% ipython --no-banner

In [1]: import numpy as np

In [2]: from numpy import linalg as LA

In [3]: np.set_printoptions(precision=4, suppress=True, linewidth=200)

In [4]: def rnd(a):
   ...:     return np.round(a, 4) + 0
   ...: 

In [5]: M = np.array([[2.0, 3.0, 0.0, 0.0, 0.0, 0.0, 0.0, 0.0],
   ...:     [3.0, 2.0, 3.0, 0.0, 0.0, 0.0, 0.0, 0.0],
   ...:     [0.0, 3.0, 1.0, 3.0, 0.0, 0.0, 0.0, 0.0],
   ...:     [0.0, 0.0, 3.0, 0.0, 3.0, 0.0, 0.0, 0.0],
   ...:     [0.0, 0.0, 0.0, 3.0, 2.0, 3.0, 0.0, 0.0],
   ...:     [0.0, 0.0, 0.0, 0.0, 3.0, 2.0, 3.0, 0.0],
   ...:     [0.0, 0.0, 0.0, 0.0, 0.0, 3.0, 0.0, 3.0],
   ...:     [0.0, 0.0, 0.0, 0.0, 0.0, 0.0, 3.0, 2.0]])

In [6]: print(M)
[[2. 3. 0. 0. 0. 0. 0. 0.]
 [3. 2. 3. 0. 0. 0. 0. 0.]
 [0. 3. 1. 3. 0. 0. 0. 0.]
 [0. 0. 3. 0. 3. 0. 0. 0.]
 [0. 0. 0. 3. 2. 3. 0. 0.]
 [0. 0. 0. 0. 3. 2. 3. 0.]
 [0. 0. 0. 0. 0. 3. 0. 3.]
 [0. 0. 0. 0. 0. 0. 3. 2.]]

In [7]: # symmetric

In [8]: U, s, Vt = LA.svd(M, full_matrices=False)

In [9]: print(rnd(Vt @ Vt.T))
[[1. 0. 0. 0. 0. 0. 0. 0.]
 [0. 1. 0. 0. 0. 0. 0. 0.]
 [0. 0. 1. 0. 0. 0. 0. 0.]
 [0. 0. 0. 1. 0. 0. 0. 0.]
 [0. 0. 0. 0. 1. 0. 0. 0.]
 [0. 0. 0. 0. 0. 1. 0. 0.]
 [0. 0. 0. 0. 0. 0. 1. 0.]
 [0. 0. 0. 0. 0. 0. 0. 1.]]

In [10]: print(rnd(s))
[6.9758 6.126  4.5473 4.3015 3.4688 2.5988 1.5784 0.5925]

In [11]: print(np.abs(U[:, 0]).round(6).argmax())
4

In [12]: print(rnd(np.abs(Vt[0])))
[0.2029 0.3365 0.3553 0.3711 0.5077 0.471  0.2735 0.1649]

In [13]: print(rnd(s / s[0]))
[1.     0.8782 0.6519 0.6166 0.4973 0.3726 0.2263 0.0849]

In [14]: print((s > 1e-8).sum())
8

In [15]: print(rnd(U.T @ M @ Vt.T))
[[6.9758 0.     0.     0.     0.     0.     0.     0.    ]
 [0.     6.126  0.     0.     0.     0.     0.     0.    ]
 [0.     0.     4.5473 0.     0.     0.     0.     0.    ]
 [0.     0.     0.     4.3015 0.     0.     0.     0.    ]
 [0.     0.     0.     0.     3.4688 0.     0.     0.    ]
 [0.     0.     0.     0.     0.     2.5988 0.     0.    ]
 [0.     0.     0.     0.     0.     0.     1.5784 0.    ]
 [0.     0.     0.     0.     0.     0.     0.     0.5925]]

In [16]: print(np.allclose(U * s @ Vt, M))
True

In [17]: T = np.stack([M, 2 * M, M[::-1]])

In [18]: print(T.shape)
(3, 8, 8)

In [19]: print(LA.matrix_rank(T))
[8 8 8]

In [20]: print(np.einsum("bij,cij->bc", T, T))
[[147. 294.  12.]
 [294. 588.  24.]
 [ 12.  24. 147.]]

In [21]: C2 = M.T @ M

In [22]: print(LA.matrix_rank(C2))
8

In [23]: print((M @ M.T).shape)
(8, 8)

In [24]: print(np.allclose(C2, C2.T))
True

In [25]: J = np.array([[1.2, 0.1, -0.5, 0.1, -0.2, 2.1],
    ...:     [-1.0, 0.1, -0.1, -0.3, -0.9, 1.5],
    ...:     [-0.1, -2.5, -0.4, 0.5, -0.6, 1.7],
    ...:     [-1.2, 1.3, 2.1, -0.4, -1.0, 1.2]])

In [26]: print(J)
[[ 1.2  0.1 -0.5  0.1 -0.2  2.1]
 [-1.   0.1 -0.1 -0.3 -0.9  1.5]
 [-0.1 -2.5 -0.4  0.5 -0.6  1.7]
 [-1.2  1.3  2.1 -0.4 -1.   1.2]]

In [27]: out = np.array([[1, -1, -2],
    ...:     [0, -2, 1],
    ...:     [-2, -1, 0],
    ...:     [-1, -1, 2],
    ...:     [-2, 0, -1],
    ...:     [-2, 2, 1]])

In [28]: print(LA.matrix_rank(J @ out))
3

In [29]: print(LA.matrix_rank(np.vstack([J, out.T])))
6

In [30]: print(rnd(out.T @ J.T))
[[-1.7 -1.7 -2.  -5.4]
 [ 3.2  4.2  8.4 -0.7]
 [ 0.2  3.9  1.   5.1]]

In [31]: print(np.einsum("ij,ij->i", J, J))
[ 6.16  4.17  9.92 10.14]

In [32]: print(rnd(np.einsum("ik,kj->ji", J, out)))
[[-1.7 -1.7 -2.  -5.4]
 [ 3.2  4.2  8.4 -0.7]
 [ 0.2  3.9  1.   5.1]]

In [33]: vec = np.array([1, -1, 5, 4, -7, -8])

In [34]: print(rnd((J * vec).sum(axis=1)))
[-16.4  -8.5  -7.    3.8]

In [35]: print(J @ np.eye(6)[5])
[2.1 1.5 1.7 1.2]

In [36]: u, v = J[2], J[3]

In [37]: print(rnd(u @ v))
-1.53

In [38]: p = (u @ v) / (u @ u) * u

In [39]: print(rnd(p))
[ 0.0154  0.3856  0.0617 -0.0771  0.0925 -0.2622]

In [40]: print(rnd(v - p))
[-1.2154  0.9144  2.0383 -0.3229 -1.0925  1.4622]

In [41]: E = np.load("out1.npy")

In [42]: print(E)
[[-2  0]
 [ 1  0]]

In [43]: # rows and columns are dependent

In [44]: vals, V = LA.eigh(M)

In [45]: vec = np.array([-3, -4, 3, -4, -1, 5, -4, 5])

In [46]: print((np.sign(V[:, -1].round(6)) == np.sign(V[0, -1].round(6))).astype(int))
[1 1 1 1 1 1 1 1]

In [47]: print(rnd(LA.eigvalsh(M[1:, 1:])))
[-4.478  -3.3589 -0.7567  1.5005  3.8651  5.3589  6.869 ]

In [48]: m1 = np.load("block0.npy")

In [49]: print(rnd(m1))
[[ 0.7239 -0.2393 -0.2761 -0.3129 -0.3497 -0.3497]
 [-0.2393  0.7926 -0.2393 -0.2712 -0.3031 -0.3031]
 [-0.2761 -0.2393  0.7239 -0.3129 -0.3497 -0.3497]
 [-0.3129 -0.2712 -0.3129  0.6454 -0.3963 -0.3963]
 [-0.3497 -0.3031 -0.3497 -0.3963  0.5571 -0.4429]
 [-0.3497 -0.3031 -0.3497 -0.3963 -0.4429  0.5571]]

In [50]: # equal to its transpose

In [51]: vals, V = LA.eigh(m1)

In [52]: vec = np.array([3, 1, 0, -4, -1, -4])

In [53]: print(rnd(V * np.maximum(vals, 0) @ V.T))
[[ 0.862  -0.1196 -0.138  -0.1564 -0.1748 -0.1748]
 [-0.1196  0.8963 -0.1196 -0.1356 -0.1515 -0.1515]
 [-0.138  -0.1196  0.862  -0.1564 -0.1748 -0.1748]
 [-0.1564 -0.1356 -0.1564  0.8227 -0.1982 -0.1982]
 [-0.1748 -0.1515 -0.1748 -0.1982  0.7785 -0.2215]
 [-0.1748 -0.1515 -0.1748 -0.1982 -0.2215  0.7785]]

In [54]: print(rnd(vec @ m1 @ vec / (vec @ vec)), vals[0], rnd(vals[-1]))
0.6854 -1.0 1.0

In [55]: print(rnd(np.abs(m1).sum(axis=1).max()), rnd(np.abs(vals).max()))
2.3988 1.0

In [56]: out = m1 / LA.norm(m1, axis=1, keepdims=True)

In [57]: C2 = out @ out.T

In [58]: print(np.argwhere(np.triu(np.abs(C2) > 0.95, 1)))
[]

In [59]: u = np.array([3, 1])

In [60]: print(rnd(np.convolve(m1[2], u)))
[-0.8282 -0.9939  1.9325 -0.2147 -1.362  -1.3988 -0.3497]

In [61]: out = np.inv(m1)
AttributeError: module 'numpy' has no attribute 'inv'


In [62]: out = LA.inv(m1)

In [63]: print(rnd(LA.det(m1) * LA.det(out)))
1.0

In [64]: print(rnd(out))
[[ 0.7239 -0.2393 -0.2761 -0.3129 -0.3497 -0.3497]
 [-0.2393  0.7926 -0.2393 -0.2712 -0.3031 -0.3031]
 [-0.2761 -0.2393  0.7239 -0.3129 -0.3497 -0.3497]
 [-0.3129 -0.2712 -0.3129  0.6454 -0.3963 -0.3963]
 [-0.3497 -0.3031 -0.3497 -0.3963  0.5571 -0.4429]
 [-0.3497 -0.3031 -0.3497 -0.3963 -0.4429  0.5571]]

In [65]: print(rnd(LA.inv(out)))
[[ 0.7239 -0.2393 -0.2761 -0.3129 -0.3497 -0.3497]
 [-0.2393  0.7926 -0.2393 -0.2712 -0.3031 -0.3031]
 [-0.2761 -0.2393  0.7239 -0.3129 -0.3497 -0.3497]
 [-0.3129 -0.2712 -0.3129  0.6454 -0.3963 -0.3963]
 [-0.3497 -0.3031 -0.3497 -0.3963  0.5571 -0.4429]
 [-0.3497 -0.3031 -0.3497 -0.3963 -0.4429  0.5571]]

In [66]: print((np.abs(out) > 1e-9).astype(int))
[[1 1 1 1 1 1]
 [1 1 1 1 1 1]
 [1 1 1 1 1 1]
 [1 1 1 1 1 1]
 [1 1 1 1 1 1]
 [1 1 1 1 1 1]]

In [67]: print(rnd(LA.cond(m1)))
1.0

In [68]: print(np.allclose(out, m1.T))
True

In [69]: print(rnd(m1 @ out))
[[1. 0. 0. 0. 0. 0.]
 [0. 1. 0. 0. 0. 0.]
 [0. 0. 1. 0. 0. 0.]
 [0. 0. 0. 1. 0. 0.]
 [0. 0. 0. 0. 1. 0.]
 [0. 0. 0. 0. 0. 1.]]

In [70]: print(rnd(LA.eigvalsh(out).min()))
-1.0

In [71]: print(np.all(LA.eigvalsh(out) > 0))
False

In [72]: data = np.load("w.npy")

In [73]: print(data)
[[ 0.5  0.6 -1.1 -1.2  1.  -1.7  0.8 -1.9]
 [ 0.8 -0.9 -0.1 -0.8  0.6 -0.5  0.   0.8]
 [-1.1  4.2 -1.2  2.3 -0.6  0.1  0.4 -0.8]
 [ 0.6 -4.2 -0.4 -1.9 -0.4 -0.3 -1.   0.8]
 [-0.3  3.6 -0.9 -0.3  1.7  1.6  2.3  1.2]
 [ 0.6 -2.4 -0.1 -1.4  0.2  1.6 -0.4 -1.7]
 [-1.8  2.4 -0.4  0.7 -0.8  1.6  0.3  0.4]
 [ 0.   0.9  1.  -0.4  1.5  0.7  1.4 -0.8]]

In [74]: W1 = np.array([[1, 5, -2],
    ...:     [-2, 3, -3],
    ...:     [5, -4, -1],
    ...:     [-5, 5, 5],
    ...:     [-4, 4, -3],
    ...:     [4, -4, 0],
    ...:     [5, -5, -4],
    ...:     [1, -3, -1]])

In [75]: coef = np.array([5, 0, 3])

In [76]: hid = np.maximum(data @ W1 + coef, 0)

In [77]: print(LA.matrix_rank(hid))
3

In [78]: basis = np.array([[2, 2, 1], [0, 1, 0], [0, 1, 1]])

In [79]: print((hid @ basis).round(6).argmax(axis=1))
[1 0 1 1 0 1 1 0]

In [80]: print(W1 @ basis)
[[  2   5  -1]
 [ -4  -4  -5]
 [ 10   5   4]
 [-10   0   0]
 [ -8  -7  -7]
 [  8   4   4]
 [ 10   1   1]
 [  2  -2   0]]

In [81]: T = np.stack([data, -2 * data, data[::-1]])

In [82]: print(T.shape)
(3, 8, 8)

In [83]: print(LA.matrix_rank(T.reshape(3, -1)))
2

In [84]: print(rnd(LA.norm(T, axis=(1, 2))))
[11.2 22.4 11.2]

In [85]: print(LA.matrix_rank(T))
[8 8 8]

In [86]: print(rnd(np.einsum("bij,cij->bc", T, T)))
[[ 125.44 -250.88  -63.36]
 [-250.88  501.76  126.72]
 [ -63.36  126.72  125.44]]

In [87]: mat = np.load("layer2.npy")

In [88]: print(mat)
[[ 0  0  0  0]
 [-3 -2 -3 -2]
 [ 0  0  0  0]
 [-3 -2 -3 -2]]

In [89]: # looks like rank 1

In [90]: print(rnd(LA.det(mat[::-1])))
0.0

In [91]: print(rnd(np.poly(mat)))
[1. 4. 0. 0. 0.]

In [92]: print(rnd(LA.det(mat.T)))
0.0

In [93]: print(rnd(LA.det(2 * mat)), rnd(LA.det(mat)))
0.0 0.0

In [94]: print(np.einsum("ii->", mat))
-4

In [95]: U, s, Vt = LA.svd(mat)

In [96]: V = Vt[:(s > 1e-8).sum()]

In [97]: rng = np.random.default_rng(7219)

In [98]: vec = mat[2] + -3 * mat[3] + rng.integers(2) * np.eye(4)[1]

In [99]: print(vec)
[9. 7. 9. 6.]

In [100]: print(LA.matrix_rank(np.vstack([mat, vec])))
2

In [101]: print(rnd(np.diag(V.T @ V)))
[0.3462 0.1538 0.3462 0.1538]

In [102]: out = np.array([[-1, 1], [-1, 1]])

In [103]: basis = np.kron(out, mat)

In [104]: print(LA.matrix_rank(basis))
1

In [105]: print(basis)
[[ 0  0  0  0  0  0  0  0]
 [ 3  2  3  2 -3 -2 -3 -2]
 [ 0  0  0  0  0  0  0  0]
 [ 3  2  3  2 -3 -2 -3 -2]
 [ 0  0  0  0  0  0  0  0]
 [ 3  2  3  2 -3 -2 -3 -2]
 [ 0  0  0  0  0  0  0  0]
 [ 3  2  3  2 -3 -2 -3 -2]]

In [106]: print(rnd(LA.norm(basis, 2)), rnd(LA.norm(out, 2) * LA.norm(mat, 2)))
14.4222 14.4222

In [107]: K = np.load("x.npy")

In [108]: print(rnd(K))
[[0.2222 0.     0.1111 0.2222 0.1111 0.1111 0.2222]
 [0.2857 0.2857 0.2857 0.     0.1429 0.     0.    ]
 [0.2    0.1    0.1    0.2    0.1    0.2    0.1   ]
 [0.25   0.125  0.     0.375  0.125  0.     0.125 ]
 [0.1    0.1    0.2    0.2    0.2    0.     0.2   ]
 [0.     0.     0.     0.     0.3333 0.6667 0.    ]
 [0.125  0.     0.25   0.125  0.25   0.     0.25  ]]

In [109]: # a transition matrix

In [110]: T = np.stack([K, -2 * K, K[::-1]])

In [111]: print((T @ K.T).shape)
(3, 7, 7)

In [112]: print(rnd(T.sum(axis=0)))
[[-0.0972  0.      0.1389 -0.0972  0.1389 -0.1111  0.0278]
 [-0.2857 -0.2857 -0.2857  0.      0.1905  0.6667  0.    ]
 [-0.1     0.      0.1     0.      0.1    -0.2     0.1   ]
 [ 0.      0.      0.      0.      0.      0.      0.    ]
 [ 0.1     0.     -0.1     0.     -0.1     0.2    -0.1   ]
 [ 0.2857  0.2857  0.2857  0.     -0.1905 -0.6667  0.    ]
 [ 0.0972  0.     -0.1389  0.0972 -0.1389  0.1111 -0.0278]]

In [113]: X = np.load("test8.npy")

In [114]: print(X)
[[1.     0.2    0.04   0.008  0.0016 0.0003 0.0001]
 [0.2    1.     0.2    0.04   0.008  0.0016 0.0003]
 [0.04   0.2    1.     0.2    0.04   0.008  0.0016]
 [0.008  0.04   0.2    1.     0.2    0.04   0.008 ]
 [0.0016 0.008  0.04   0.2    1.     0.2    0.04  ]
 [0.0003 0.0016 0.008  0.04   0.2    1.     0.2   ]
 [0.0001 0.0003 0.0016 0.008  0.04   0.2    1.    ]]

In [115]: # symmetric

In [116]: vec = np.array([1, -2, 2, -3, -2, 0, -2])

In [117]: a = np.maximum(X @ vec, 0)

In [118]: print(X * (a > 1e-9)[:, None])
[[1.     0.2    0.04   0.008  0.0016 0.0003 0.0001]
 [0.     0.     0.     0.     0.     0.     0.    ]
 [0.04   0.2    1.     0.2    0.04   0.008  0.0016]
 [0.     0.     0.     0.     0.     0.     0.    ]
 [0.     0.     0.     0.     0.     0.     0.    ]
 [0.     0.     0.     0.     0.     0.     0.    ]
 [0.     0.     0.     0.     0.     0.     0.    ]]

In [119]: print(rnd(np.tanh(X @ vec)))
[ 0.5734 -0.9115  0.7428 -0.9959 -0.9893 -0.7196 -0.9705]

In [120]: print(rnd(X.T @ a))
[0.6909 0.3219 0.9829 0.1966 0.0393 0.0079 0.0016]

In [121]: vec = np.ones(7)

In [122]: for _ in range(3):
     ...:     vec = X @ vec
     ...:     vec /= LA.norm(vec)
     ...:     print(round(vec @ X @ vec, 4))
     ...: 
1.4236
1.4304
1.434

In [123]: print(rnd(vec))
[0.2801 0.3858 0.4235 0.4322 0.4235 0.3858 0.2801]

In [124]: vals, V = LA.eigh(X)

In [125]: print(np.abs(V[:, -1]).round(6).argmax())
3

In [126]: print(rnd(V.T @ V))
[[1. 0. 0. 0. 0. 0. 0.]
 [0. 1. 0. 0. 0. 0. 0.]
 [0. 0. 1. 0. 0. 0. 0.]
 [0. 0. 0. 1. 0. 0. 0.]
 [0. 0. 0. 0. 1. 0. 0.]
 [0. 0. 0. 0. 0. 1. 0.]
 [0. 0. 0. 0. 0. 0. 1.]]

In [127]: print(rnd(np.abs(V[:, -1])))
[0.2158 0.3592 0.4538 0.4868 0.4538 0.3592 0.2158]

In [128]: print(rnd(LA.eigvalsh(X + 5 * np.eye(7))))
[5.6823 5.7308 5.8158 5.9411 6.1046 6.2865 6.439 ]

In [129]: print(np.unique(vals.round(6) + 0, return_counts=True)[1])
[1 1 1 1 1 1 1]

In [130]: print(rnd(LA.eigvalsh(X @ X)))
[0.4656 0.534  0.6655 0.8856 1.2202 1.655  2.0706]

In [131]: out = X + rng.integers(-2, 3, (7, 3)) @ rng.integers(-2, 3, (3, 7))

In [132]: print(out)
[[ 4.     -1.8    -3.96    2.008   1.0016  5.0003  2.0001]
 [ 2.2    -1.     -2.8    -5.96   -1.992   0.0016 -0.9997]
 [-0.96   -1.8     1.      6.2     1.04    3.008   2.0016]
 [-4.992   2.04    6.2     7.      1.2    -2.96    0.008 ]
 [-2.9984  4.008   5.04    2.2     2.     -3.8    -0.96  ]
 [ 2.0003 -1.9984 -2.992   0.04    0.2     4.      1.2   ]
 [-1.9999  4.0003  4.0016 10.008   4.04    1.2     3.    ]]

In [133]: print(rnd(out - X))
[[ 3. -2. -4.  2.  1.  5.  2.]
 [ 2. -2. -3. -6. -2.  0. -1.]
 [-1. -2.  0.  6.  1.  3.  2.]
 [-5.  2.  6.  6.  1. -3.  0.]
 [-3.  4.  5.  2.  1. -4. -1.]
 [ 2. -2. -3.  0.  0.  3.  1.]
 [-2.  4.  4. 10.  4.  1.  2.]]

In [134]: print(np.abs(out - X).sum(axis=1))
[19. 16. 15. 23. 20. 11. 27.]
